% ipython --no-banner

In [1]: import numpy as np

In [2]: np.set_printoptions(precision=3, suppress=True, linewidth=200, legacy="1.25")

In [3]: def rnd(a):
   ...:     return np.round(a, 3) + 0
   ...: 

In [4]: J = np.load("mat.npy")

In [5]: print(J)
[[9.1 5.  7.  4.  1. ]
 [2.  3.1 1.  1.  2. ]
 [7.  1.  0.1 7.  1. ]
 [3.  3.  9.  6.1 8. ]
 [9.  5.  7.  4.  1.1]]

In [6]: B = J / np.sqrt((J ** 2).mean(axis=1, keepdims=True))

In [7]: print(np.linalg.matrix_rank(B) == np.linalg.matrix_rank(J))
True

In [8]: rnd(np.linalg.norm(B, axis=1))
Out[8]: array([2.236, 2.236, 2.236, 2.236, 2.236])

In [9]: rnd(B[3])
Out[9]: array([0.474, 0.474, 1.422, 0.964, 1.264])

In [10]: t3 = np.stack([J, -2 * J, J[::-1]])

In [11]: (t3 @ J.T).shape
Out[11]: (3, 5, 5)

In [12]: W0 = np.load("x.npy")

In [13]: print(W0)
[[  4   2   6   2  -8  10   8   0  -4   4   2]
 [ -2  -1  -3  -1   4  -5  -4   0   2  -2  -1]
 [ -2  -1  -3  -1   4  -5  -4   0   2  -2  -1]
 [ -4  -2  -6  -2   8 -10  -8   0   4  -4  -2]
 [  0   0   0   0   0   0   0   0   0   0   0]
 [ -4  -2  -6  -2   8 -10  -8   0   4  -4  -2]
 [ -2  -1  -3  -1   4  -5  -4   0   2  -2  -1]
 [  0   0   0   0   0   0   0   0   0   0   0]
 [  0   0   0   0   0   0   0   0   0   0   0]
 [ -4  -2  -6  -2   8 -10  -8   0   4  -4  -2]
 [  2   1   3   1  -4   5   4   0  -2   2   1]
 [ -4  -2  -6  -2   8 -10  -8   0   4  -4  -2]
 [  4   2   6   2  -8  10   8   0  -4   4   2]]

In [14]: Uu, s, Vt = np.linalg.svd(W0)

In [15]: rnd(s)
Out[15]: array([47.624,  0.   ,  0.   ,  0.   ,  0.   ,  0.   ,  0.   ,  0.   ,  0.   ,  0.   ,  0.   ])

In [16]: B = Uu[:, :1] @ np.diag(s[:1]) @ Vt[:1]

In [17]: rnd(np.linalg.norm(W0 - B, 2)), rnd(s[1])
Out[17]: (0.0, 0.0)

In [18]: rnd(np.linalg.norm(W0 - B) / np.linalg.norm(W0))
Out[18]: 0.0

In [19]: rnd(W0 @ np.linalg.pinv(W0) @ W0)
Out[19]: 
array([[  4.,   2.,   6.,   2.,  -8.,  10.,   8.,   0.,  -4.,   4.,   2.],
       [ -2.,  -1.,  -3.,  -1.,   4.,  -5.,  -4.,   0.,   2.,  -2.,  -1.],
       [ -2.,  -1.,  -3.,  -1.,   4.,  -5.,  -4.,   0.,   2.,  -2.,  -1.],
       [ -4.,  -2.,  -6.,  -2.,   8., -10.,  -8.,   0.,   4.,  -4.,  -2.],
       [  0.,   0.,   0.,   0.,   0.,   0.,   0.,   0.,   0.,   0.,   0.],
       [ -4.,  -2.,  -6.,  -2.,   8., -10.,  -8.,   0.,   4.,  -4.,  -2.],
       [ -2.,  -1.,  -3.,  -1.,   4.,  -5.,  -4.,   0.,   2.,  -2.,  -1.],
       [  0.,   0.,   0.,   0.,   0.,   0.,   0.,   0.,   0.,   0.,   0.],
       [  0.,   0.,   0.,   0.,   0.,   0.,   0.,   0.,   0.,   0.,   0.],
       [ -4.,  -2.,  -6.,  -2.,   8., -10.,  -8.,   0.,   4.,  -4.,  -2.],
       [  2.,   1.,   3.,   1.,  -4.,   5.,   4.,   0.,  -2.,   2.,   1.],
       [ -4.,  -2.,  -6.,  -2.,   8., -10.,  -8.,   0.,   4.,  -4.,  -2.],
       [  4.,   2.,   6.,   2.,  -8.,  10.,   8.,   0.,  -4.,   4.,   2.]])

In [20]: [round(float(x), 3) for x in np.linalg.svd(W0, compute_uv=False)[:3]]
Out[20]: [47.624, 0.0, 0.0]

In [21]: rnd(np.linalg.norm(W0, 2) / np.linalg.norm(W0))
Out[21]: 1.0

In [22]: np.argsort(-np.linalg.norm(W0, axis=0).round(6), kind="stable")[:3]
Out[22]: array([5, 4, 6])

In [23]: Uu, s, Vt = np.linalg.svd(W0)

In [24]: vecs = Vt[:(s > 1e-8).sum()]

In [25]: rng = np.random.default_rng(660)

In [26]: x0 = W0[9] + -3 * W0[1] + rng.integers(2) * np.eye(11)[5]

In [27]: x0
Out[27]: array([ 2.,  1.,  3.,  1., -4.,  5.,  4.,  0., -2.,  2.,  1.])

In [28]: rnd(np.diag(vecs.T @ vecs))
Out[28]: array([0.049, 0.012, 0.111, 0.012, 0.198, 0.309, 0.198, 0.   , 0.049, 0.049, 0.012])

In [29]: Uu, s, Vt = np.linalg.svd(W0, full_matrices=False)

In [30]: np.abs(Uu[:, 0]).round(6).argmax()
Out[30]: 0

In [31]: print(rnd(Uu.T @ Uu))
[[1. 0. 0. 0. 0. 0. 0. 0. 0. 0. 0.]
 [0. 1. 0. 0. 0. 0. 0. 0. 0. 0. 0.]
 [0. 0. 1. 0. 0. 0. 0. 0. 0. 0. 0.]
 [0. 0. 0. 1. 0. 0. 0. 0. 0. 0. 0.]
 [0. 0. 0. 0. 1. 0. 0. 0. 0. 0. 0.]
 [0. 0. 0. 0. 0. 1. 0. 0. 0. 0. 0.]
 [0. 0. 0. 0. 0. 0. 1. 0. 0. 0. 0.]
 [0. 0. 0. 0. 0. 0. 0. 1. 0. 0. 0.]
 [0. 0. 0. 0. 0. 0. 0. 0. 1. 0. 0.]
 [0. 0. 0. 0. 0. 0. 0. 0. 0. 1. 0.]
 [0. 0. 0. 0. 0. 0. 0. 0. 0. 0. 1.]]

In [32]: np.allclose(Uu * s @ Vt, W0)
Out[32]: True

In [33]: print(np.cumsum(s ** 2) / np.sum(s ** 2))
[1. 1. 1. 1. 1. 1. 1. 1. 1. 1. 1.]

In [34]: print(rnd(np.sqrt((s ** 2).sum())), rnd(np.linalg.norm(W0)))
47.624 47.624

In [35]: A = np.load("block1.npy")

In [36]: print(A)
[[  3  19   1  -5  -6  17  16   3   9  17]
 [  2   8 -10  -4  -8   4   4  -4   6   6]
 [  1  17 -13  -7 -10   3   8  -7  11  -5]
 [  1  10   4  -2  -1   9   9   3   4   7]
 [ -2 -11 -11   1  -1 -16 -13  -8  -3 -18]
 [  3  -5  -2   1  -3   6  -1   2  -2  21]
 [ -2  -2  19   4  11   3   3   9  -5  -2]
 [  0  -2 -14  -2  -6  -8  -6  -8   2  -8]]

In [37]: rk = np.linalg.matrix_rank(A)

In [38]: rk
Out[38]: 3

In [39]: N = np.linalg.svd(A)[2][rk:].T

In [40]: print(N.shape)
(10, 7)

In [41]: [int(np.linalg.matrix_rank(A[:, :j + 1])) for j in range(10)]
Out[41]: [1, 2, 3, 3, 3, 3, 3, 3, 3, 3]

In [42]: [int(np.linalg.matrix_rank(np.delete(A, i, axis=0))) for i in range(8)]
Out[42]: [3, 3, 3, 3, 3, 3, 3, 3]
